$ python -q
>>> import numpy as np
>>> np.set_printoptions(suppress=True, linewidth=160)
>>> mat = np.array([[7.0, -2.0, 5.0, -2.0, 3.0, 1.0],
...     [1.0, 8.0, -8.0, -1.0, 0.0, 0.0],
...     [-5.0, -6.0, 2.0, 8.0, 3.0, 2.0],
...     [0.0, -5.0, -5.0, 4.0, 0.0, 1.0],
...     [0.0, 0.0, 0.0, 0.0, -3.0, -2.0],
...     [0.0, 0.0, 0.0, 0.0, -3.0, -3.0]])
>>> print(mat)
[[ 7. -2.  5. -2.  3.  1.]
 [ 1.  8. -8. -1.  0.  0.]
 [-5. -6.  2.  8.  3.  2.]
 [ 0. -5. -5.  4.  0.  1.]
 [ 0.  0.  0.  0. -3. -2.]
 [ 0.  0.  0.  0. -3. -3.]]
>>> B = np.linalg.inv(mat)
>>> print(round(float(np.linalg.slogdet(mat)[0]), 1))
1.0
>>> print(np.round(np.linalg.det(mat) * B, 1))
[[ 1416.   768.   297.   306.  2823. -1110.]
 [  411.  1158.   807. -1119.  2748. -1530.]
 [  453.   -66.   621. -1032.  2559. -1485.]
 [ 1080.  1365.  1785.  -390.  4335. -1470.]
 [   -0.    -0.    -0.    -0. -9195.  6130.]
 [   -0.    -0.    -0.    -0.  9195. -9195.]]
>>> print((np.abs(B) > 1e-9).astype(int))
[[1 1 1 1 1 1]
 [1 1 1 1 1 1]
 [1 1 1 1 1 1]
 [1 1 1 1 1 1]
 [0 0 0 0 1 1]
 [0 0 0 0 1 1]]
>>> Uu, sv, VT = np.linalg.svd(mat, full_matrices=False)
>>> print(np.round(Uu.T @ Uu, 1) + 0)
[[1. 0. 0. 0. 0. 0.]
 [0. 1. 0. 0. 0. 0.]
 [0. 0. 1. 0. 0. 0.]
 [0. 0. 0. 1. 0. 0.]
 [0. 0. 0. 0. 1. 0.]
 [0. 0. 0. 0. 0. 1.]]
>>> print(np.allclose(Uu * sv @ VT, mat))
True
>>> print(np.round(VT @ VT.T, 1) + 0)
[[1. 0. 0. 0. 0. 0.]
 [0. 1. 0. 0. 0. 0.]
 [0. 0. 1. 0. 0. 0.]
 [0. 0. 0. 1. 0. 0.]
 [0. 0. 0. 0. 1. 0.]
 [0. 0. 0. 0. 0. 1.]]
>>> print(np.round(Uu.T @ mat @ VT.T, 1) + 0)
[[15.1  0.   0.   0.   0.   0. ]
 [ 0.  12.   0.   0.   0.   0. ]
 [ 0.   0.   7.2  0.   0.   0. ]
 [ 0.   0.   0.   5.8  0.   0. ]
 [ 0.   0.   0.   0.   2.4  0. ]
 [ 0.   0.   0.   0.   0.   0.5]]
>>> print(np.abs(Uu[:, 0]).round(6).argmax())
2
>>> W0 = np.array([[1, 0, 0, 0, 0, 0, 0],
...     [0, 0, 0, 0, 0, 0, 0],
...     [2, 1, 2, 0, 0, 0, 0],
...     [2, 2, 2, 2, 0, 0, 0],
...     [1, 2, 0, 0, 0, 0, 0],
...     [1, 1, 1, 0, 2, 2, 0],
...     [1, 1, 2, 0, 2, 1, 2]])
>>> print((W0 - W0.T) / 2)
[[ 0.   0.  -1.  -1.  -0.5 -0.5 -0.5]
 [ 0.   0.  -0.5 -1.  -1.  -0.5 -0.5]
 [ 1.   0.5  0.  -1.   0.  -0.5 -1. ]
 [ 1.   1.   1.   0.   0.   0.   0. ]
 [ 0.5  1.   0.   0.   0.  -1.  -1. ]
 [ 0.5  0.5  0.5  0.   1.   0.  -0.5]
 [ 0.5  0.5  1.   0.   1.   0.5  0. ]]
>>> print(np.round(np.sort(np.abs(np.linalg.eigvals(W0))), 1))
[0. 0. 1. 2. 2. 2. 2.]
>>> print(np.allclose(W0, W0.T))
False
>>> print(round(np.linalg.det(W0), 1))
0.0
>>> print(round(float(np.abs(np.linalg.eigvals(W0)).max()), 1))
2.0
